>>> import numpy as np
>>> import numpy.linalg as la
>>> np.set_printoptions(precision=3, suppress=True, linewidth=120, legacy="1.25")
>>> rd = lambda a: np.round(a, 3) + 0
>>> mat = np.load("out0.npy")
>>> mat
array([[-1.782, -1.053, -0.741, -0.102,  0.135, -0.476, -1.371],
       [-1.053, -1.124,  0.322, -0.379, -1.243,  0.557,  1.05 ],
       [-0.741,  0.322, -0.668,  0.838,  0.042, -1.074,  0.887],
       [-0.102, -0.379,  0.838, -0.971,  1.067, -1.26 ,  0.225],
       [ 0.135, -1.243,  0.042,  1.067, -0.107, -1.354, -0.471],
       [-0.476,  0.557, -1.074, -1.26 , -1.354, -0.309,  0.242],
       [-1.371,  1.05 ,  0.887,  0.225, -0.471,  0.242, -0.039]])
>>> ev, evecs = la.eigh(mat)
>>> rd(ev.sum()), np.trace(mat)
(-5.0, -5.0)
>>> rd(la.eigvalsh(mat @ mat))
array([1.001, 3.999, 4.   , 4.002, 4.002, 8.998, 9.   ])
>>> rd(evecs @ np.diag(ev) @ evecs.T)
array([[-1.782, -1.053, -0.741, -0.102,  0.135, -0.476, -1.371],
       [-1.053, -1.124,  0.322, -0.379, -1.243,  0.557,  1.05 ],
       [-0.741,  0.322, -0.668,  0.838,  0.042, -1.074,  0.887],
       [-0.102, -0.379,  0.838, -0.971,  1.067, -1.26 ,  0.225],
       [ 0.135, -1.243,  0.042,  1.067, -0.107, -1.354, -0.471],
       [-0.476,  0.557, -1.074, -1.26 , -1.354, -0.309,  0.242],
       [-1.371,  1.05 ,  0.887,  0.225, -0.471,  0.242, -0.039]])
>>> rd(np.abs(evecs[:, -1]))
array([0.228, 0.401, 0.072, 0.339, 0.556, 0.504, 0.322])
>>> rd(la.svd(mat, compute_uv=False))
array([3.   , 3.   , 2.001, 2.   , 2.   , 2.   , 1.   ])
>>> rd(ev)
array([-3.   , -2.001, -2.   , -2.   , -1.   ,  2.   ,  3.   ])
>>> x0 = np.array([0, -1, 1, 1, 2, 1, 0])
>>> target = mat @ x0
>>> c, lr = np.zeros(7), 1 / la.norm(mat, 2) ** 2
>>> for i in range(3):
...     c -= lr * mat.T @ (mat @ c - target)
...     if i % 1 == 0: print(i, round(la.norm(mat @ c - target), 3))
... 
0 2.428
1 1.589
2 1.156
>>> rd(c)
array([ 0.331, -0.77 ,  1.198,  0.9  ,  1.373,  0.469, -0.364])
>>> rd(la.eigvalsh(mat).min())
-3.0
>>> [round(float(la.det(mat[:i, :i])), 2) + 0 for i in range(1, 8)]
[-1.78, 0.89, 0.71, -0.68, -4.81, 25.46, -144.09]
>>> np.all(la.eigvalsh(mat) > 0)
False
>>> K = np.array([[26, 18, 8, 52, 13, 38],
...     [18, 20, 12, 22, 30, 22],
...     [8, 12, 8, 4, 22, 8],
...     [52, 22, 4, 130, -13, 84],
...     [13, 30, 22, -13, 65, 7],
...     [38, 22, 8, 84, 7, 58]])
>>> rk = la.matrix_rank(K)
>>> rk
2
>>> N = la.svd(K)[2][rk:].T
>>> [int(la.matrix_rank(K[:i])) for i in range(1, len(K) + 1)]
[1, 2, 2, 2, 2, 2]
>>> np.allclose(K @ N, 0)
True
>>> [int(la.matrix_rank(np.delete(K, i, axis=0))) for i in range(6)]
[2, 2, 2, 2, 2, 2]
>>> M = np.load("layer11.npy")
>>> M
array([[ 2.,  2.,  0.,  1.,  0.,  0.,  0.,  0.,  0.,  0.],
       [ 1.,  2.,  0.,  1.,  0.,  0.,  0.,  0.,  0.,  0.],
       [ 2.,  2.,  2.,  1.,  0.,  0.,  0.,  0.,  0.,  0.],
       [ 1.,  1.,  2.,  0.,  0.,  0.,  0.,  0.,  0.,  0.],
       [ 0.,  0.,  0.,  0., -3.,  1., -3., -1.,  0., -1.],
       [ 0.,  0.,  0.,  0., -3.,  1., -2.,  3.,  3.,  0.],
       [ 0.,  0.,  0.,  0., -2.,  2., -3., -2.,  0.,  1.],
       [ 0.,  0.,  0.,  0.,  3., -2.,  2., -3.,  0.,  1.],
       [ 0.,  0.,  0.,  0., -3.,  0.,  1., -2.,  3.,  3.],
       [ 0.,  0.,  0.,  0.,  2., -1.,  2.,  1., -1.,  3.]])
>>> rng = np.random.default_rng(98785)
>>> idx = rng.permutation(7)
>>> other = mat[:, idx] * rng.choice([-1, 1], 7)
>>> other
array([[-1.371, -0.102, -0.741,  1.053, -0.476,  0.135,  1.782],
       [ 1.05 , -0.379,  0.322,  1.124,  0.557, -1.243,  1.053],
       [ 0.887,  0.838, -0.668, -0.322, -1.074,  0.042,  0.741],
       [ 0.225, -0.971,  0.838,  0.379, -1.26 ,  1.067,  0.102],
       [-0.471,  1.067,  0.042,  1.243, -1.354, -0.107, -0.135],
       [ 0.242, -1.26 , -1.074, -0.557, -0.309, -1.354,  0.476],
       [-0.039,  0.225,  0.887, -1.05 ,  0.242, -0.471,  1.371]])
>>> U, _, vt = la.svd(mat.T @ other)
>>> rd(la.lstsq(mat, other)[0])
array([[ 0.,  0.,  0.,  0.,  0.,  0., -1.],
       [ 0.,  0.,  0., -1.,  0.,  0.,  0.],
       [ 0.,  0.,  1.,  0.,  0.,  0.,  0.],
       [ 0.,  1.,  0.,  0.,  0.,  0.,  0.],
       [ 0.,  0.,  0.,  0.,  0.,  1.,  0.],
       [ 0.,  0.,  0.,  0.,  1.,  0.,  0.],
       [ 1.,  0.,  0.,  0.,  0.,  0.,  0.]])
